$ ipython --no-banner

In [1]: import numpy as np

In [2]: np.set_printoptions(precision=2, suppress=True, linewidth=160, legacy="1.25")

In [3]: rd = lambda a: np.round(a, 2) + 0

In [4]: arr = np.loadtxt("arr.csv", delimiter=",")

In [5]: print(arr)
[[ 0.  0. -2.]
 [ 0.  0. -3.]
 [-2. -3.  0.]]

In [6]: proj = np.triu(np.array([[0, 4, 5], [5, -3, -1], [-2, 5, -1]]), 1) + np.eye(3)

In [7]: Y = proj @ arr @ np.linalg.inv(proj)

In [8]: print(Y)
[[-10.  25.  61.]
 [  2.  -5. -18.]
 [ -2.   5.  15.]]

In [9]: print(rd(np.poly(Y)))
[  1.   0. -13.   0.]

In [10]: print(np.trace(Y), np.trace(arr))
0.0 0.0

In [11]: print(np.linalg.matrix_rank(Y))
2

In [12]: print(rd(np.linalg.det(Y)))
0.0

In [13]: print(proj @ arr - arr @ proj)
[[-10. -15. -12.]
 [  2.   3.   0.]
 [  0.   8.   7.]]

In [14]: print(rd(np.linalg.norm(Y, 2) / np.linalg.norm(Y)))
1.0

In [15]: print([round(float(x), 2) for x in np.linalg.svd(Y, compute_uv=False)[:3]])
[71.04, 2.45, 0.0]

In [16]: print(np.linalg.cond(Y) > 100)
True

In [17]: print(np.linalg.matrix_rank(Y, rtol=0.1))
1

In [18]: Z = np.sign(np.array([[-4, -5, -3, 3], [5, 2, -3, 5], [5, 4, -3, 2], [3, -3, -1, 0]]))

In [19]: Y = (np.tril(Z, -1) + np.eye(4)) @ (np.triu(Z, 1) + np.eye(4))

In [20]: w = np.array([3, 3, 2, 0])

In [21]: W0 = np.rint(Y * w @ np.linalg.inv(Y)) + 0

In [22]: print(W0)
[[ 11.  -1.  -3.  -4.]
 [ 16.   1.  -6.  -8.]
 [ 20.  -1.  -6. -10.]
 [  2.  -1.   0.   2.]]

In [23]: print(np.linalg.lstsq(W0[:-1].T, W0[-1])[2])
3

In [24]: print(np.allclose(W0[:-1].T @ np.linalg.lstsq(W0[:-1].T, W0[-1])[0], W0[-1]))
True

In [25]: print(rd(W0 @ np.linalg.pinv(W0) @ W0))
[[ 11.  -1.  -3.  -4.]
 [ 16.   1.  -6.  -8.]
 [ 20.  -1.  -6. -10.]
 [  2.  -1.   0.   2.]]

In [26]: mat = np.array([[9, 2, -1], [-3, 1, 1], [-2, 3, 1]])

In [27]: w, V = np.linalg.eig(mat)

In [28]: print(rd(np.sort(np.linalg.eigvals(mat.T))))
[-0.37  2.84  8.53]

In [29]: print(rd(np.sort(np.linalg.eigvals(np.linalg.inv(mat)))))
[-2.69  0.12  0.35]

In [30]: print(rd(mat @ V[:, 0] - w[0] * V[:, 0]))
[0. 0. 0.]

In [31]: E = np.load("data.npy")

In [32]: print(rd(E))
[[0.4  0.35 0.35]
 [0.35 0.3  0.3 ]
 [0.35 0.3  0.3 ]]

In [33]: vec = np.array([-5, 0, 4])

In [34]: print(rd(E @ np.ones(3)))
[1.1  0.94 0.94]

In [35]: print(rd(E @ np.eye(3)[2]))
[0.35 0.3  0.3 ]

In [36]: print(rd(E @ (2 * vec)))
[-1.27 -1.09 -1.09]

In [37]: print(rd((E * vec).sum(axis=1)))
[-0.64 -0.55 -0.55]

In [38]: print(rd(np.einsum("ij,j->i", E, vec)))
[-0.64 -0.55 -0.55]

In [39]: print(rd(E @ vec))
[-0.64 -0.55 -0.55]

In [40]: U, sigma, Vh = np.linalg.svd(E)

In [41]: V = Vh[:(sigma > 1e-8).sum()]

In [42]: rng = np.random.default_rng(82)

In [43]: vec = E[0] + 3 * E[1] + rng.integers(2) * np.eye(3)[1]

In [44]: print(rd(vec))
[1.45 2.24 1.24]

In [45]: print(rd(np.diag(V.T @ V)))
[0.4 0.3 0.3]

In [46]: print(np.linalg.matrix_rank(np.vstack([E, vec])))
2

In [47]: print(rd(np.linalg.norm(vec - V.T @ V @ vec)))
0.84

In [48]: print(np.allclose(V.T @ V @ vec, vec))
False

In [49]: print(rd(V.T @ V))
[[0.4  0.35 0.35]
 [0.35 0.3  0.3 ]
 [0.35 0.3  0.3 ]]

In [50]: w, V = np.linalg.eigh(E)

In [51]: print(rd(np.linalg.eigvalsh(E + -3 * np.eye(3))))
[-3. -3. -2.]

In [52]: print(rd(np.abs(V[:, -1])))
[0.64 0.55 0.55]

In [53]: print(rd(np.linalg.eigvalsh(E @ E)))
[0. 0. 1.]

In [54]: print(rd(V @ np.diag(w) @ V.T))
[[0.4  0.35 0.35]
 [0.35 0.3  0.3 ]
 [0.35 0.3  0.3 ]]

In [55]: print(w.sum(), np.trace(E))
1.0 1.0

In [56]: print(rd(V.T @ E @ V))
[[0. 0. 0.]
 [0. 0. 0.]
 [0. 0. 1.]]

In [57]: W = np.array([[3, -1, 2], [2, -1, -3], [-2, 3, -2]])

In [58]: b = np.array([1, 0, -2])

In [59]: hid = np.maximum(E @ W + b, 0)

In [60]: print(np.linalg.matrix_rank(hid))
2

In [61]: Z = np.array([[-3, 1, -1], [2, 0, -2], [0, -1, -3]])

In [62]: print(rd(hid @ Z))
[[-6.07  2.21 -2.79]
 [-5.63  2.04 -2.54]
 [-5.63  2.04 -2.54]]

In [63]: U, sigma, Vh = np.linalg.svd(E)

In [64]: print(np.argmax(sigma[:-1] / (sigma[1:] + 1e-6)) + 1)
1

In [65]: Y = U[:, :1] @ np.diag(sigma[:1]) @ Vh[:1]

In [66]: print(rd(np.abs(E - Y).max()))
0.0

In [67]: M = np.loadtxt("block10.csv", delimiter=",")

In [68]: print(M)
[[  8.69   4.87  -4.73]
 [  9.43  -3.56  -5.17]
 [  9.52  -5.53  -5.46]
 [ 10.12  -7.44  -4.58]
 [  5.98  -6.45 -13.65]
 [  7.97  -5.98  -9.06]
 [  9.97  -1.43  -3.44]
 [  7.97   3.39  -6.73]
 [  6.79  -1.9  -10.7 ]
 [  8.37  -3.61  -7.57]
 [  8.77   0.2   -5.72]
 [  6.12 -13.99 -15.23]
 [  6.82  -7.9  -12.13]
 [  8.93  -5.51  -6.8 ]]

In [69]: def softmax(z):
    ...:     e = np.exp(z - z.max(axis=-1, keepdims=True))
    ...:     return e / e.sum(axis=-1, keepdims=True)
    ...: 

In [70]: print(rd(softmax(M).sum(axis=1)))
[1. 1. 1. 1. 1. 1. 1. 1. 1. 1. 1. 1. 1. 1.]

In [71]: print(rd(softmax(M[4] + -1)))
[1. 0. 0.]

In [72]: att = M @ M.T / np.sqrt(3)

In [73]: print(softmax(att).round(6).argmax(axis=1))
[ 0 11 11 11 11 11 11  7 11 11 11 11 11 11]

In [74]: print(softmax(att)[4] @ M)
[  6.12 -13.99 -15.23]

In [75]: vec = np.array([-1, -1, 2])

In [76]: print(M @ np.eye(3)[1])
[  4.87  -3.56  -5.53  -7.44  -6.45  -5.98  -1.43   3.39  -1.9   -3.61   0.2  -13.99  -7.9   -5.51]

In [77]: print(np.sign((M @ vec).round(6)))
[-1. -1. -1. -1. -1. -1. -1. -1. -1. -1. -1. -1. -1. -1.]

In [78]: C2 = np.cov(M, rowvar=False)

In [79]: print(np.argwhere(np.triu(np.abs(np.corrcoef(M.T)) > 0.8, 1)))
[[0 2]]

In [80]: print(rd(np.linalg.eigvalsh(C2)[::-1]))
[31.13  7.62  0.  ]

In [81]: print(rd(np.corrcoef(M.T)))
[[1.   0.34 0.95]
 [0.34 1.   0.62]
 [0.95 0.62 1.  ]]

In [82]: proj = M @ np.linalg.solve(M.T @ M, M.T)

In [83]: print(rd(np.linalg.eigvalsh(proj)))
[0. 0. 0. 0. 0. 0. 0. 0. 0. 0. 0. 1. 1. 1.]

In [84]: print(rd(proj @ M[:, 0]))
[ 8.69  9.43  9.52 10.12  5.98  7.97  9.97  7.97  6.79  8.37  8.77  6.12  6.82  8.93]

In [85]: Xs = M - M.mean(axis=0)

In [86]: U, sigma, Vh = np.linalg.svd(Xs, full_matrices=False)

In [87]: print(rd(np.abs(Vh[-1])))
[0.91 0.1  0.4 ]

In [88]: print(np.abs(U[:, 0]).argmax())
11

In [89]: print(rd((sigma ** 2).sum() ** 2 / (sigma ** 4).sum()))
1.46

In [90]: print(np.linalg.matrix_rank(Xs))
3

In [91]: print(rd(sigma))
[20.12  9.95  0.01]

In [92]: print(rd(Xs.mean(axis=0)))
[0. 0. 0.]

In [93]: print((np.sign(U[:, 0]) == np.sign(U[0, 0])).astype(int))
[1 1 1 0 0 0 1 1 0 1 1 0 0 0]

In [94]: print(np.abs(Vh[0]).argmax())
1

In [95]: print(rd(Vh[0] * np.sign(Vh[0, np.abs(Vh[0]).argmax()])))
[0.15 0.82 0.55]
